$ python3 -q
>>> import numpy as np
>>> np.set_printoptions(suppress=True, linewidth=100)
>>> mat = np.array([[-1.0, 1.0, 1.0, 1.0, 1.0, 1.0],
...     [1.0, -1.0, 1.0, 1.0, 1.0, 1.0],
...     [1.0, 1.0, -1.0, 1.0, 1.0, 1.0],
...     [1.0, 1.0, 1.0, -1.0, 1.0, 1.0],
...     [1.0, 1.0, 1.0, 1.0, -1.0, 1.0],
...     [1.0, 1.0, 1.0, 1.0, 1.0, -1.0]])
>>> x0 = np.array([-1, -1, -3, -4, -4, -2])
>>> rhs = mat @ x0
>>> rhs
array([-13., -13.,  -9.,  -7.,  -7., -11.])
>>> np.round(np.linalg.solve(mat, rhs), 2)
array([-1., -1., -3., -4., -4., -2.])
>>> np.round(np.linalg.solve(mat, mat[:, 4]), 2) + 0
array([0., 0., 0., 0., 1., 0.])
>>> round(float(np.linalg.eigvalsh(mat).min()), 2)
-2.0
>>> rng = np.random.default_rng(50539)
>>> lab = rng.permutation(6)
>>> lab
array([5, 2, 3, 1, 4, 0])
>>> other = mat[lab][:, lab]
>>> np.round(np.linalg.det(other), 2), round(np.linalg.det(mat[lab]), 2)
(np.float64(-128.0), np.float64(128.0))
>>> other
array([[-1.,  1.,  1.,  1.,  1.,  1.],
       [ 1., -1.,  1.,  1.,  1.,  1.],
       [ 1.,  1., -1.,  1.,  1.,  1.],
       [ 1.,  1.,  1., -1.,  1.,  1.],
       [ 1.,  1.,  1.,  1., -1.,  1.],
       [ 1.,  1.,  1.,  1.,  1., -1.]])
>>> u, v = mat[2], mat[3]
>>> u @ v
np.float64(2.0)
>>> u @ u
np.float64(6.0)
>>> p = (u @ v) / (u @ u) * u
>>> np.outer(u, v)
array([[ 1.,  1.,  1., -1.,  1.,  1.],
       [ 1.,  1.,  1., -1.,  1.,  1.],
       [-1., -1., -1.,  1., -1., -1.],
       [ 1.,  1.,  1., -1.,  1.,  1.],
       [ 1.,  1.,  1., -1.,  1.,  1.],
       [ 1.,  1.,  1., -1.,  1.,  1.]])
>>> np.linalg.matrix_rank(np.outer(u, v))
np.int64(1)
>>> np.round(np.linalg.norm(u + v) ** 2 + np.linalg.norm(u - v) ** 2, 2)
np.float64(24.0)
>>> round((v - p) @ u, 2)
np.float64(0.0)
>>> np.round(v - p, 2)
array([ 0.67,  0.67,  1.33, -1.33,  0.67,  0.67])
>>> np.allclose(mat @ mat.T, mat.T @ mat)
True
>>> K = np.load("test5.npy")
>>> K.round(2)
array([[-0.39, -0.24,  0.84,  0.3 ],
       [ 0.33, -0.93, -0.14,  0.05],
       [-0.61, -0.25, -0.09, -0.75],
       [-0.61, -0.11, -0.52,  0.59]])
>>> # columns are unit length and at right angles
>>> other = K + rng.integers(-2, 3, (4, 1)) @ rng.integers(-2, 3, (1, 4))
>>> other.round(2)
array([[ 1.61, -0.24,  0.84, -0.7 ],
       [-3.67, -0.93, -0.14,  2.05],
       [-4.61, -0.25, -0.09,  1.25],
       [ 3.39, -0.11, -0.52, -1.41]])
>>> np.round(np.linalg.svd(other - K, compute_uv=False), 2) + 0
array([8.06, 0.  , 0.  , 0.  ])
>>> other - K
array([[ 2.,  0.,  0., -1.],
       [-4.,  0.,  0.,  2.],
       [-4.,  0.,  0.,  2.],
       [ 4.,  0.,  0., -2.]])
>>> lab = rng.integers(0, 3, 5)
>>> m1 = np.array([[1, 2, 0, 1, 0],
...     [0, 2, 3, 2, 0],
...     [0, 0, 1, 0, 3],
...     [0, 1, 1, 3, 1],
...     [2, 1, 1, 3, 1]]) * (lab[:, None] == lab)
>>> m1
array([[1, 2, 0, 0, 0],
       [0, 2, 3, 0, 0],
       [0, 0, 1, 0, 0],
       [0, 0, 0, 3, 1],
       [0, 0, 0, 3, 1]])
>>> other = np.array([[-1, -1], [-2, 2], [2, -5], [4, 4]])
>>> np.linalg.matrix_rank(K @ other)
np.int64(2)
>>> np.round(np.einsum("ik,kj->ji", K, other), 2)
array([[ 3.73,  1.48, -2.07,  2.14],
       [-3.11, -1.3 , -2.44,  5.36]])
>>> np.round(K @ other, 2)
array([[ 3.73, -3.11],
       [ 1.48, -1.3 ],
       [-2.07, -2.44],
       [ 2.14,  5.36]])
>>> np.round(other.T @ K.T, 2)
array([[ 3.73,  1.48, -2.07,  2.14],
       [-3.11, -1.3 , -2.44,  5.36]])
>>> np.vstack([K, other.T]).shape
(6, 4)
>>> F = np.array([[0, 1, 1], [1, 0, 0], [1, 0, 0]])
>>> vals, V = np.linalg.eigh(F)
>>> np.round(np.linalg.svd(F, compute_uv=False), 2) + 0
array([1.41, 1.41, 0.  ])
>>> np.round(V @ np.diag(vals) @ V.T, 2) + 0
array([[0., 1., 1.],
       [1., 0., 0.],
       [1., 0., 0.]])
>>> np.round(V.T @ F @ V, 2) + 0
array([[-1.41,  0.  ,  0.  ],
       [ 0.  ,  0.  ,  0.  ],
       [ 0.  ,  0.  ,  1.41]])
